% ipython --no-banner

In [1]: import numpy as np

In [2]: np.set_printoptions(precision=2, suppress=True, linewidth=120, floatmode="fixed")

In [3]: arr = np.load("dump.npy")

In [4]: arr
Out[4]: 
array([[ 0,  8,  4],
       [ 0, -4, -2],
       [ 0, -8, -4]])

In [5]: np.linalg.cond(arr) > 100
Out[5]: np.True_

In [6]: print(np.round(np.linalg.norm(arr, 2) / np.linalg.norm(arr), 2))
1.0

In [7]: arr @ np.linalg.pinv(arr) @ arr
Out[7]: 
array([[ 0.00,  8.00,  4.00],
       [ 0.00, -4.00, -2.00],
       [ 0.00, -8.00, -4.00]])

In [8]: np.round(np.trace(np.linalg.pinv(arr) @ arr), 2)
Out[8]: np.float64(1.0)

In [9]: np.linalg.lstsq(arr[:-1].T, arr[-1])[2]
Out[9]: np.int32(1)

In [10]: np.unique(arr.round(6), axis=0).shape
Out[10]: (3, 3)

In [11]: J = np.load("sample4.npy")

In [12]: J
Out[12]: 
array([[-1.38, -0.49, -0.13,  0.01],
       [ 1.57, -2.50,  2.13, -2.98],
       [ 0.08, -1.48,  0.97, -1.53],
       [ 0.20, -3.04,  1.97, -3.02],
       [ 1.57, -2.51,  2.08, -3.01],
       [ 2.99, -2.00,  2.19, -3.00],
       [-2.81, -1.00, -0.25,  0.00],
       [ 2.97, -1.98,  2.25, -3.01],
       [ 1.52, -1.03,  1.09, -1.47],
       [ 0.10, -1.50,  0.98, -1.51],
       [ 1.51, -0.97,  1.10, -1.50],
       [ 0.02,  0.01,  0.02,  0.02],
       [ 3.03, -2.00,  2.16, -3.03],
       [-1.28, -1.98,  0.91, -1.48],
       [ 0.23, -3.03,  2.01, -2.97],
       [ 0.01,  0.02, -0.01,  0.02],
       [-1.40, -0.51, -0.13,  0.01],
       [ 0.13, -1.49,  0.97, -1.47],
       [ 1.49, -0.97,  1.07, -1.54],
       [-0.01,  0.00,  0.00,  0.00],
       [-1.26, -2.00,  0.90, -1.51],
       [ 0.03,  0.01,  0.03, -0.01],
       [-1.42, -0.47, -0.09, -0.01],
       [ 1.62, -2.47,  2.08, -3.01],
       [-1.30, -1.97,  0.92, -1.45]])

In [13]: cen = J - J.mean(axis=0)

In [14]: vecs = np.linalg.svd(cen)[2][:2]

In [15]: M2 = cen - cen @ vecs.T @ vecs

In [16]: print((cen @ vecs.T).std(axis=0))
[2.08 1.04]

In [17]: M2.std(axis=0)
Out[17]: array([0.01, 0.02, 0.02, 0.02])

In [18]: np.round(np.linalg.norm(M2) / np.linalg.norm(cen), 2)
Out[18]: np.float64(0.01)
